>>> import numpy as np
>>> np.set_printoptions(precision=2, suppress=True, linewidth=160)
>>> def tidy(a):
...     return np.round(a, 2) + 0
... 
>>> W0 = np.loadtxt("case0.csv", delimiter=",")
>>> print(W0)
[[0. 1. 0. 0.]
 [0. 0. 0. 1.]
 [0. 0. 1. 0.]
 [1. 0. 0. 0.]]
>>> print((W0 != 0).astype(int))
[[0 1 0 0]
 [0 0 0 1]
 [0 0 1 0]
 [1 0 0 0]]
>>> print(tidy(np.sort(np.linalg.eigvals(W0).real)))
[-0.5 -0.5  1.   1. ]
>>> print(tidy(np.linalg.det(W0)))
1.0
>>> print(W0 @ W0)
[[0. 0. 0. 1.]
 [1. 0. 0. 0.]
 [0. 0. 1. 0.]
 [0. 1. 0. 0.]]
>>> print((np.linalg.matrix_power((W0 != 0) + (W0.T != 0) + np.eye(4), 4) > 0).astype(int))
[[1 1 0 1]
 [1 1 0 1]
 [0 0 1 0]
 [1 1 0 1]]
>>> print(W0[:, 3] @ W0[:, 0])
0.0
>>> print(tidy(np.linalg.pinv(W0)))
[[0. 0. 0. 1.]
 [1. 0. 0. 0.]
 [0. 0. 1. 0.]
 [0. 1. 0. 0.]]
>>> print(tidy(np.linalg.svd(W0, compute_uv=False)))
[1. 1. 1. 1.]
>>> print(tidy(np.linalg.matrix_power(W0, 2)))
[[0. 0. 0. 1.]
 [1. 0. 0. 0.]
 [0. 0. 1. 0.]
 [0. 1. 0. 0.]]
>>> print(W0.sum(axis=1))
[1. 1. 1. 1.]
>>> print(tidy(np.sort(np.abs(np.linalg.eigvals(W0)))[::-1]))
[1. 1. 1. 1.]
>>> print(tidy(np.linalg.matrix_power(W0, 100)))
[[0. 1. 0. 0.]
 [0. 0. 0. 1.]
 [0. 0. 1. 0.]
 [1. 0. 0. 0.]]
>>> print(W0 @ np.ones(4))
[1. 1. 1. 1.]
>>> p = np.eye(4)[3]
>>> for _ in range(3):
...     p = p @ W0
...     print(p.round(2))
... 
[1. 0. 0. 0.]
[0. 1. 0. 0.]
[0. 0. 0. 1.]
>>> x = np.array([-3, -2, 3, -3])
>>> print(tidy(np.sort(np.abs(np.degrees(np.angle(np.linalg.eigvals(W0)))))))
[  0.   0. 120. 120.]
>>> print(4 - np.linalg.matrix_rank(W0 - np.eye(4), tol=1e-8))
2
>>> print(tidy(np.linalg.det(W0)))
1.0
>>> print([p for p in range(1, 25) if np.allclose(np.linalg.matrix_power(W0, p), np.eye(4))])
[3, 6, 9, 12, 15, 18, 21, 24]
>>> K = np.loadtxt("block10.csv", delimiter=",")
>>> print(tidy(K))
[[ -4.21 -19.25 -13.53  13.38  -0.47]
 [ -3.9  -11.72  -8.91   9.99   2.28]
 [ -3.74  -9.57  -7.58   8.96   2.92]
 [ -3.7   -9.08  -7.27   8.72   3.06]
 [ -1.63  -0.15  -1.16   2.94   3.12]
 [ -1.18   0.26  -0.69   2.17   2.43]
 [ -0.86   0.37  -0.45   1.64   1.86]
 [ -0.59   0.35  -0.28   1.18   1.33]
 [  0.26  -0.31   0.17  -0.8   -0.68]
 [  0.4   -0.58   0.42  -1.79  -1.17]
 [  0.4   -0.64   0.76  -2.73  -1.27]
 [  0.27  -0.5    1.22  -3.73  -1.08]
 [ -0.08   0.1    2.08  -5.26  -0.31]
 [ -1.82   3.88   5.62 -10.01   4.18]
 [ -3.05   6.87   8.03 -12.74   7.56]
 [ -3.58   8.22   9.07 -13.85   9.04]
 [ -3.85   8.93   9.61 -14.42   9.82]
 [ -4.14   9.69  10.18 -15.02  10.65]
 [ -4.32  10.15  10.53 -15.38  11.16]
 [ -7.15  17.87  16.15 -20.94  19.4 ]
 [ -7.53  18.94  16.91 -21.67  20.52]
 [ -8.04  20.38  17.93 -22.63  22.03]
 [ -8.5   21.71  18.87 -23.5   23.41]
 [-10.81  28.44  23.55 -27.8   30.36]
 [-11.86  31.59  25.72 -29.75  33.59]]
>>> Xs = K - K.mean(axis=0)
>>> U, s, Vt = np.linalg.svd(Xs, full_matrices=False)
>>> print(tidy(s))
[110.98  23.02   9.71   0.     0.  ]
>>> print(tidy((s ** 2).sum() ** 2 / (s ** 4).sum()))
1.1
>>> print(tidy(Xs.mean(axis=0)))
[0. 0. 0. 0. 0.]
>>> print(np.linalg.matrix_rank(Xs))
3
>>> print(np.abs(Vt[0]).argmax())
1
>>> print(tidy(s ** 2 / (s ** 2).sum()))
[0.95 0.04 0.01 0.   0.  ]
